$ ipython --no-banner

In [1]: import numpy as np

In [2]: np.set_printoptions(suppress=True, linewidth=100)

In [3]: E = np.array([[1, -4, 16, -64],
   ...:     [1, -3, 9, -27],
   ...:     [1, -2, 4, -8],
   ...:     [1, -1, 1, -1],
   ...:     [1, 0, 0, 0],
   ...:     [1, 1, 1, 1]])

In [4]: print(E)
[[  1  -4  16 -64]
 [  1  -3   9 -27]
 [  1  -2   4  -8]
 [  1  -1   1  -1]
 [  1   0   0   0]
 [  1   1   1   1]]

In [5]: Uu, sig, VT = np.linalg.svd(E)

In [6]: print(sig.round(3))
[72.558  3.773  1.713  1.075]

In [7]: print(np.argmax(sig[:-1] / (sig[1:] + 1e-6)) + 1)
1

In [8]: out = Uu[:, :1] @ np.diag(sig[:1]) @ VT[:1]

In [9]: print(np.linalg.matrix_rank(out))
1

In [10]: print(round(np.abs(E - out).max(), 3))
1.718

In [11]: print(round(np.linalg.norm(E - out) / np.linalg.norm(E), 3))
0.059

In [12]: data = np.load("m.npy")

In [13]: print(data)
[[-2.169 -0.093  0.119 -0.47  -3.411 -0.461  1.572 -0.279]
 [ 0.24   0.609  0.098  0.138  2.121  0.034 -1.319 -0.077]
 [-0.512 -0.658  0.359  0.491 -0.673 -0.486 -2.889  0.49 ]
 [ 0.243  0.264 -0.142 -0.622  4.629 -0.886 -2.423 -0.101]
 [-0.638  0.344  0.213  0.732 -1.063  0.041  1.71  -0.319]
 [-0.992  0.078 -0.087  0.64  -3.956  0.162  0.553  0.332]
 [ 0.703 -0.208  0.093 -0.222 -2.566 -0.146 -0.765  0.14 ]
 [ 0.978 -1.247  0.159  0.004  3.3    0.719  2.441 -0.048]
 [ 2.566 -1.161  0.329  0.144  4.524 -0.909  3.364  0.336]
 [-0.53   0.603 -0.169  1.129  2.331 -0.099  3.277 -0.139]
 [ 2.148 -0.309 -0.344 -0.15  -0.503 -0.022 -3.938  0.091]
 [ 2.379 -0.385  0.357 -0.684  4.464 -0.086 -0.959  0.274]
 [ 2.206  0.387 -0.235  0.074 -4.267  0.777  3.372 -0.015]
 [-0.796 -0.839 -0.054 -0.319 -2.829  0.417  0.118 -0.129]
 [ 0.577 -1.752 -0.059 -0.646  0.2    0.338 -2.511  0.294]
 [-3.405  0.52   0.187 -1.704  5.387  0.372 -1.798 -0.104]
 [ 0.856  1.296  0.083  0.493  1.302 -0.05   0.795  0.119]
 [ 1.651  0.004  0.034  0.747 -2.259 -0.17   0.806  0.706]
 [-1.649 -0.816  0.241 -0.438  1.43  -0.084 -0.498  0.582]
 [-1.468 -2.214 -0.08   0.766 -2.298  1.059  0.74  -0.149]
 [ 0.689 -0.202 -0.015  0.686 -1.867  0.62   4.277  0.334]
 [-1.914 -0.236  0.125 -0.249  2.236 -0.143  3.882  0.594]]

In [14]: labels = data[:, 6] > np.median(data[:, 6])

In [15]: f = data[labels].mean(axis=0) - data[~labels].mean(axis=0)

In [16]: print(np.argsort(-np.abs(f).round(6), kind="stable"))
[6 4 3 0 5 1 7 2]

In [17]: print(((data - data.mean(axis=0)) @ f > 0).astype(int))
[1 0 0 0 1 1 0 1 1 1 0 0 1 1 0 0 1 1 0 1 1 1]

In [18]: rng = np.random.default_rng(5445)

In [19]: labels = rng.permutation(8)

In [20]: out = data[:, labels] * rng.choice([-1, 1], 8)

In [21]: print(out)
[[ 0.461 -1.572 -0.119 -3.411  0.093  0.279  0.47  -2.169]
 [-0.034  1.319 -0.098  2.121 -0.609  0.077 -0.138  0.24 ]
 [ 0.486  2.889 -0.359 -0.673  0.658 -0.49  -0.491 -0.512]
 [ 0.886  2.423  0.142  4.629 -0.264  0.101  0.622  0.243]
 [-0.041 -1.71  -0.213 -1.063 -0.344  0.319 -0.732 -0.638]
 [-0.162 -0.553  0.087 -3.956 -0.078 -0.332 -0.64  -0.992]
 [ 0.146  0.765 -0.093 -2.566  0.208 -0.14   0.222  0.703]
 [-0.719 -2.441 -0.159  3.3    1.247  0.048 -0.004  0.978]
 [ 0.909 -3.364 -0.329  4.524  1.161 -0.336 -0.144  2.566]
 [ 0.099 -3.277  0.169  2.331 -0.603  0.139 -1.129 -0.53 ]
 [ 0.022  3.938  0.344 -0.503  0.309 -0.091  0.15   2.148]
 [ 0.086  0.959 -0.357  4.464  0.385 -0.274  0.684  2.379]
 [-0.777 -3.372  0.235 -4.267 -0.387  0.015 -0.074  2.206]
 [-0.417 -0.118  0.054 -2.829  0.839  0.129  0.319 -0.796]
 [-0.338  2.511  0.059  0.2    1.752 -0.294  0.646  0.577]
 [-0.372  1.798 -0.187  5.387 -0.52   0.104  1.704 -3.405]
 [ 0.05  -0.795 -0.083  1.302 -1.296 -0.119 -0.493  0.856]
 [ 0.17  -0.806 -0.034 -2.259 -0.004 -0.706 -0.747  1.651]
 [ 0.084  0.498 -0.241  1.43   0.816 -0.582  0.438 -1.649]
 [-1.059 -0.74   0.08  -2.298  2.214  0.149 -0.766 -1.468]
 [-0.62  -4.277  0.015 -1.867  0.202 -0.334 -0.686  0.689]
 [ 0.143 -3.882 -0.125  2.236  0.236 -0.594  0.249 -1.914]]

In [22]: Uu, _, VT = np.linalg.svd(data.T @ out)

In [23]: print(labels)
[5 6 2 4 1 7 3 0]

In [24]: print(np.round(Uu @ VT, 3) + 0)
[[ 0.  0.  0.  0.  0.  0.  0.  1.]
 [ 0.  0.  0.  0. -1.  0.  0.  0.]
 [ 0.  0. -1.  0.  0.  0.  0.  0.]
 [ 0.  0.  0.  0.  0.  0. -1.  0.]
 [ 0.  0.  0.  1.  0.  0.  0.  0.]
 [-1.  0.  0.  0.  0.  0.  0.  0.]
 [ 0. -1.  0.  0.  0.  0.  0.  0.]
 [ 0.  0.  0.  0.  0. -1.  0.  0.]]

In [25]: mat = np.array([[0, 0, -4, 0, 0, 4],
    ...:     [0, -4, -2, 0, 4, 2],
    ...:     [-4, -4, 0, 4, 4, 0],
    ...:     [0, 0, 2, 0, 0, -2],
    ...:     [0, 2, 1, 0, -2, -1],
    ...:     [2, 2, 0, -2, -2, 0]])

In [26]: Uu, sig, VT = np.linalg.svd(mat)

In [27]: evecs = VT[:(sig > 1e-8).sum()]

In [28]: x = mat[4] + -2 * mat[2] + rng.integers(2) * np.eye(6)[1]

In [29]: print(x)
[  8.  11.   1.  -8. -10.  -1.]

In [30]: print(np.round(evecs.T @ evecs, 3) + 0)
[[ 0.5  0.   0.  -0.5  0.   0. ]
 [ 0.   0.5  0.   0.  -0.5  0. ]
 [ 0.   0.   0.5  0.   0.  -0.5]
 [-0.5  0.   0.   0.5  0.   0. ]
 [ 0.  -0.5  0.   0.   0.5  0. ]
 [ 0.   0.  -0.5  0.   0.   0.5]]

In [31]: print(np.allclose(evecs.T @ evecs @ x, x))
False

In [32]: out = mat + rng.integers(-2, 3, (6, 3)) @ rng.integers(-2, 3, (3, 6))

In [33]: print(out)
[[ -3   5  -1   6  -1   4]
 [  1  -6  -5  -2   4   0]
 [ -4 -11  -3  -2   3   0]
 [  4   5   3   2   3  -2]
 [  1  -4   0  -6  -2   1]
 [ -3  -1   2  -2  -5   2]]

In [34]: print(out - mat)
[[-3  5  3  6 -1  0]
 [ 1 -2 -3 -2  0 -2]
 [ 0 -7 -3 -6 -1  0]
 [ 4  5  1  2  3  0]
 [ 1 -6 -1 -6  0  2]
 [-5 -3  2  0 -3  2]]

In [35]: Uu, sig, VT = np.linalg.svd(mat)

In [36]: print(sig.round(3) + 0)
[10.472  6.945  3.478  0.     0.     0.   ]

In [37]: out = Uu[:, :3] @ np.diag(sig[:3]) @ VT[:3]

In [38]: print(out.round(3) + 0)
[[ 0.  0. -4.  0.  0.  4.]
 [ 0. -4. -2.  0.  4.  2.]
 [-4. -4.  0.  4.  4.  0.]
 [ 0.  0.  2.  0.  0. -2.]
 [ 0.  2.  1.  0. -2. -1.]
 [ 2.  2.  0. -2. -2.  0.]]

In [39]: print(np.round(np.abs(mat - out).max(), 3))
0.0

In [40]: print(round(np.linalg.norm(mat, 2) / np.linalg.norm(mat), 3))
0.803

In [41]: x = np.array([5, 4, 4, 4, 3, 0])

In [42]: print(np.linalg.norm(mat @ x) <= np.linalg.norm(mat, 2) * np.linalg.norm(x) + 1e-9)
True

In [43]: print(mat * x)
[[  0   0 -16   0   0   0]
 [  0 -16  -8   0  12   0]
 [-20 -16   0  16  12   0]
 [  0   0   8   0   0   0]
 [  0   8   4   0  -6   0]
 [ 10   8   0  -8  -6   0]]

In [44]: print((mat * x).sum(axis=1))
[-16 -12  -8   8   6   4]

In [45]: print((mat @ x).argmax())
3

In [46]: print(mat @ np.ones(6))
[0. 0. 0. 0. 0. 0.]

In [47]: print(mat @ (2 * x))
[-32 -24 -16  16  12   8]

In [48]: print(mat @ x)
[-16 -12  -8   8   6   4]

In [49]: print(np.einsum("ij,j->i", mat, x))
[-16 -12  -8   8   6   4]

In [50]: out = np.array([[4, 6, 8, 5, 9, 0, 8, 0], [0, 5, 8, 2, 4, 1, 2, 6]])

In [51]: K = np.block([[np.zeros((2, 2)), out], [out.T, np.zeros((8, 8))]])

In [52]: print(K)
[[0. 0. 4. 6. 8. 5. 9. 0. 8. 0.]
 [0. 0. 0. 5. 8. 2. 4. 1. 2. 6.]
 [4. 0. 0. 0. 0. 0. 0. 0. 0. 0.]
 [6. 5. 0. 0. 0. 0. 0. 0. 0. 0.]
 [8. 8. 0. 0. 0. 0. 0. 0. 0. 0.]
 [5. 2. 0. 0. 0. 0. 0. 0. 0. 0.]
 [9. 4. 0. 0. 0. 0. 0. 0. 0. 0.]
 [0. 1. 0. 0. 0. 0. 0. 0. 0. 0.]
 [8. 2. 0. 0. 0. 0. 0. 0. 0. 0.]
 [0. 6. 0. 0. 0. 0. 0. 0. 0. 0.]]

In [53]: rk = np.linalg.matrix_rank(K)

In [54]: print(rk)
4

In [55]: N = np.linalg.svd(K)[2][rk:].T

In [56]: print(np.linalg.matrix_rank(K.T @ K), np.linalg.matrix_rank(K @ K.T))
4 4

In [57]: print(N.shape)
(10, 6)

In [58]: print([int(np.linalg.matrix_rank(np.delete(K, i, axis=0))) for i in range(10)])
[3, 3, 4, 4, 4, 4, 4, 4, 4, 4]

In [59]: print([int(np.linalg.matrix_rank(K[:, :j + 1])) for j in range(10)])
[1, 2, 3, 4, 4, 4, 4, 4, 4, 4]

In [60]: print(np.allclose(K @ N, 0))
True
